% ipython --no-banner

In [1]: import numpy as np

In [2]: np.set_printoptions(precision=3, suppress=True, linewidth=200, floatmode="fixed")

In [3]: feats = np.loadtxt("run10.csv", delimiter=",")

In [4]: print(feats)
[[-2.000 -2.000 -2.000 -1.000]
 [-4.000 -4.000 -4.000 -3.000]
 [-1.000 -1.000 -1.000  0.000]
 [-3.000 -3.000 -3.000 -2.000]]

In [5]: print(np.linalg.matrix_rank(feats, rtol=0.1))
1

In [6]: print(np.round(np.linalg.norm(feats, 2) / np.linalg.norm(feats), 3))
0.997

In [7]: print(np.linalg.cond(feats) > 100)
True

In [8]: x = np.array([2, 1, 1, 1])

In [9]: h = np.maximum(feats @ x, 0)

In [10]: print(np.tanh(feats @ x))
[-1.000 -1.000 -0.999 -1.000]

In [11]: print(np.maximum(feats @ (3 * x), 0))
[0.000 0.000 0.000 0.000]

In [12]: print(np.maximum(feats @ x, 0) - np.maximum(-feats @ x, 0))
[ -9.000 -19.000  -4.000 -14.000]

In [13]: data = np.load("dump.npy")

In [14]: print(data)
[[ 1.000  0.000  0.000  0.000  0.000]
 [ 0.000  0.309  0.000  0.951  0.000]
 [ 0.000  0.000  1.000  0.000  0.000]
 [ 0.000 -0.951  0.000  0.309  0.000]
 [ 0.000  0.000  0.000  0.000  1.000]]

In [15]: print(np.flatnonzero(np.linalg.matrix_power((data != 0) + (data.T != 0) + np.eye(5), 5)[1]))
[1 3]

In [16]: print((np.linalg.matrix_power((data != 0) + (data.T != 0) + np.eye(5), 5) > 0).astype(int))
[[1 0 0 0 0]
 [0 1 0 1 0]
 [0 0 1 0 0]
 [0 1 0 1 0]
 [0 0 0 0 1]]

In [17]: print(np.sort(np.linalg.eigvals(data).real))
[0.309 0.309 1.000 1.000 1.000]

In [18]: f = np.array([2, 9, -3, -4, 5])

In [19]: A2 = data + np.outer(f, np.eye(5)[1])

In [20]: print(np.linalg.matrix_rank(np.linalg.inv(A2) - np.linalg.inv(data), tol=1e-8))
1

In [21]: K = np.loadtxt("w.csv", delimiter=",")

In [22]: print(K)
[[ 4.771  5.400  2.166  4.432]
 [-3.217 -3.022 -0.081 -2.081]
 [ 0.218  0.355  0.693  0.612]
 [-0.608  0.713  1.162  0.907]]

In [23]: q, Rm = np.linalg.qr(K)

In [24]: print(q @ Rm)
[[ 4.771  5.400  2.166  4.432]
 [-3.217 -3.022 -0.081 -2.081]
 [ 0.218  0.355  0.693  0.612]
 [-0.608  0.713  1.162  0.907]]

In [25]: print(np.abs(np.diag(Rm)))
[5.790 1.456 0.763 0.100]

In [26]: print(round(abs(Rm[0, 0]), 3), round(np.linalg.norm(K[:, 0]), 3))
5.79 5.79

In [27]: print(Rm)
[[-5.790 -6.067 -1.734 -4.736]
 [ 0.000 -1.456 -1.715 -1.617]
 [ 0.000  0.000 -0.763 -0.345]
 [ 0.000  0.000  0.000  0.100]]

In [28]: print(np.poly(K))
[ 1.000 -3.349  9.405 -1.096  0.641]

In [29]: print(round(np.einsum("ij,ji->", K, K), 3))
-7.593

In [30]: print(np.round(np.linalg.det(K.T), 3))
0.641

In [31]: print(round(float(np.linalg.det(K[::-1])), 3))
0.641

In [32]: q = K.astype(float).copy()

In [33]: for j in range(4):
    ...:     q[:, j] -= q[:, :j] @ (q[:, :j].T @ q[:, j])
    ...:     q[:, j] /= np.linalg.norm(q[:, j])
    ...: 

In [34]: print(np.round(q.T @ K, 3) + 0)
[[5.790 6.067 1.734 4.736]
 [0.000 1.456 1.715 1.617]
 [0.000 0.000 0.763 0.345]
 [0.000 0.000 0.000 0.100]]

In [35]: rng = np.random.default_rng(99801)

In [36]: A2 = data + rng.integers(-2, 3, (5, 1)) @ rng.integers(-2, 3, (1, 5))

In [37]: print(A2)
[[-1.000  4.000  4.000  2.000 -4.000]
 [ 1.000 -1.691 -2.000 -0.049  2.000]
 [ 2.000 -4.000 -3.000 -2.000  4.000]
 [ 2.000 -4.951 -4.000 -1.691  4.000]
 [ 0.000  0.000  0.000  0.000  1.000]]

In [38]: print(np.abs(A2 - data).sum(axis=1))
[16.000  8.000 16.000 16.000  0.000]

In [39]: print(np.linalg.matrix_rank(A2 - data, tol=1e-8))
1

In [40]: print(np.round(np.linalg.svd(A2 - data, compute_uv=False), 3) + 0)
[13.491  0.000  0.000  0.000  0.000]

In [41]: m1 = np.load("test13.npy")

In [42]: print(m1)
[[79.000 36.000 54.000 36.000 18.000]
 [36.000 14.000 24.000 16.000  8.000]
 [54.000 24.000 34.000 24.000 12.000]
 [36.000 16.000 24.000 14.000  8.000]
 [18.000  8.000 12.000  8.000  2.000]]

In [43]: vals, evecs = np.linalg.eigh(m1)

In [44]: x = np.array([0, 2, 1, 3, 1])

In [45]: print(evecs * np.maximum(vals, 0) @ evecs.T)
[[79.941 35.529 53.294 35.529 17.765]
 [35.529 15.791 23.686 15.791  7.895]
 [53.294 23.686 35.529 23.686 11.843]
 [35.529 15.791 23.686 15.791  7.895]
 [17.765  7.895 11.843  7.895  3.948]]

In [46]: print(evecs * np.abs(vals) @ evecs.T)
[[80.882 35.059 52.588 35.059 17.529]
 [35.059 17.582 23.373 15.582  7.791]
 [52.588 23.373 37.059 23.373 11.686]
 [35.059 15.582 23.373 17.582  7.791]
 [17.529  7.791 11.686  7.791  5.895]]

In [47]: print(x @ m1 @ x)
754.0

In [48]: print(round(x @ m1 @ x / (x @ x), 3), round(vals[0], 3), vals[-1])
50.267 -2.0 151.0

In [49]: x = np.array([-1, 3, 0, 0, -1])

In [50]: target = m1 @ x

In [51]: coef, lr = np.zeros(5), 1 / np.linalg.norm(m1, 2) ** 2

In [52]: for i in range(50):
    ...:     coef -= lr * m1.T @ (m1 @ coef - target)
    ...:     if i % 10 == 0: print(i, round(np.linalg.norm(m1 @ coef - target), 3))
    ...: 
0 6.63
10 6.618
20 6.607
30 6.595
40 6.584

In [53]: print(round(float(np.linalg.cond(m1)), 3))
75.5

In [54]: print(coef)
[0.050 0.052 0.039 0.026 0.004]
